% python3 -q
>>> import numpy as np
>>> np.set_printoptions(precision=2, suppress=True, linewidth=160)
>>> feats = np.load("case0.npy")
>>> feats
array([[ 4.,  1., -1.,  2.,  1., -2.,  1.,  2.],
       [ 1.,  4., -1.,  2.,  1., -2.,  1.,  2.],
       [-1., -1.,  4., -2., -1.,  2., -1., -2.],
       [ 2.,  2., -2.,  7.,  2., -4.,  2.,  4.],
       [ 1.,  1., -1.,  2.,  4., -2.,  1.,  2.],
       [-2., -2.,  2., -4., -2.,  7., -2., -4.],
       [ 1.,  1., -1.,  2.,  1., -2.,  4.,  2.],
       [ 2.,  2., -2.,  4.,  2., -4.,  2.,  7.]])
>>> t3 = np.stack([feats, -2 * feats, feats[::-1]])
>>> np.linalg.matrix_rank(t3)
array([8, 8, 8])
>>> rng = np.random.default_rng(50305)
>>> z = rng.permutation(8)
>>> A2 = feats[:, z] * rng.choice([-1, 1], 8)
>>> A2
array([[-2., -1., -4., -2.,  1., -2.,  1., -1.],
       [-2., -1., -1., -2.,  1., -2.,  4., -1.],
       [ 2.,  1.,  1.,  2., -4.,  2., -1.,  1.],
       [-4., -2., -2., -4.,  2., -7.,  2., -2.],
       [-2., -1., -1., -2.,  1., -2.,  1., -4.],
       [ 4.,  2.,  2.,  7., -2.,  4., -2.,  2.],
       [-2., -4., -1., -2.,  1., -2.,  1., -1.],
       [-7., -2., -2., -4.,  2., -4.,  2., -2.]])
>>> left, _, VT = np.linalg.svd(feats.T @ A2)
>>> np.round(np.linalg.lstsq(feats, A2)[0], 2) + 0
array([[ 0.,  0., -1.,  0.,  0.,  0.,  0.,  0.],
       [ 0.,  0.,  0.,  0.,  0.,  0.,  1.,  0.],
       [ 0.,  0.,  0.,  0., -1.,  0.,  0.,  0.],
       [ 0.,  0.,  0.,  0.,  0., -1.,  0.,  0.],
       [ 0.,  0.,  0.,  0.,  0.,  0.,  0., -1.],
       [ 0.,  0.,  0.,  1.,  0.,  0.,  0.,  0.],
       [ 0., -1.,  0.,  0.,  0.,  0.,  0.,  0.],
       [-1.,  0.,  0.,  0.,  0.,  0.,  0.,  0.]])
>>> w, vecs = np.linalg.eigh(feats)
>>> vec = np.array([0, 3, 0, 0, 3, 2, 0, 3])
>>> (np.sign(vecs[:, -1].round(6)) == np.sign(vecs[0, -1].round(6))).astype(int)
array([1, 1, 0, 1, 1, 0, 1, 1])
>>> vec @ feats @ vec
np.float64(157.0)
>>> z = rng.permutation(8)
>>> z
array([1, 4, 3, 0, 6, 2, 5, 7])
>>> A2 = feats[z][:, z]
>>> np.round(np.linalg.det(A2), 2), np.round(np.linalg.det(feats[z]), 2)
(np.float64(43740.0), np.float64(43740.0))
>>> np.trace(A2)
np.float64(41.0)
>>> np.sort(np.abs(np.linalg.eigvals(A2)))
array([ 3.,  3.,  3.,  3.,  3.,  3.,  3., 20.])
>>> z = rng.integers(0, 2, 6)
>>> data = (z[:, None] == z) * -2 + np.eye(6)
>>> data
array([[-1., -2.,  0., -2., -2., -2.],
       [-2., -1.,  0., -2., -2., -2.],
       [ 0.,  0., -1.,  0.,  0.,  0.],
       [-2., -2.,  0., -1., -2., -2.],
       [-2., -2.,  0., -2., -1., -2.],
       [-2., -2.,  0., -2., -2., -1.]])
>>> (data + data.T) / 2
array([[-1., -2.,  0., -2., -2., -2.],
       [-2., -1.,  0., -2., -2., -2.],
       [ 0.,  0., -1.,  0.,  0.,  0.],
       [-2., -2.,  0., -1., -2., -2.],
       [-2., -2.,  0., -2., -1., -2.],
       [-2., -2.,  0., -2., -2., -1.]])
>>> np.allclose(data @ data.T, data.T @ data)
True
>>> np.allclose(data, data.T)
True
>>> np.linalg.matrix_power(data, 2)
array([[17., 16.,  0., 16., 16., 16.],
       [16., 17.,  0., 16., 16., 16.],
       [ 0.,  0.,  1.,  0.,  0.,  0.],
       [16., 16.,  0., 17., 16., 16.],
       [16., 16.,  0., 16., 17., 16.],
       [16., 16.,  0., 16., 16., 17.]])
>>> np.sort(np.abs(np.linalg.eigvals(data)))
array([1., 1., 1., 1., 1., 9.])
>>> round(float(np.linalg.det(data)), 2)
9.0
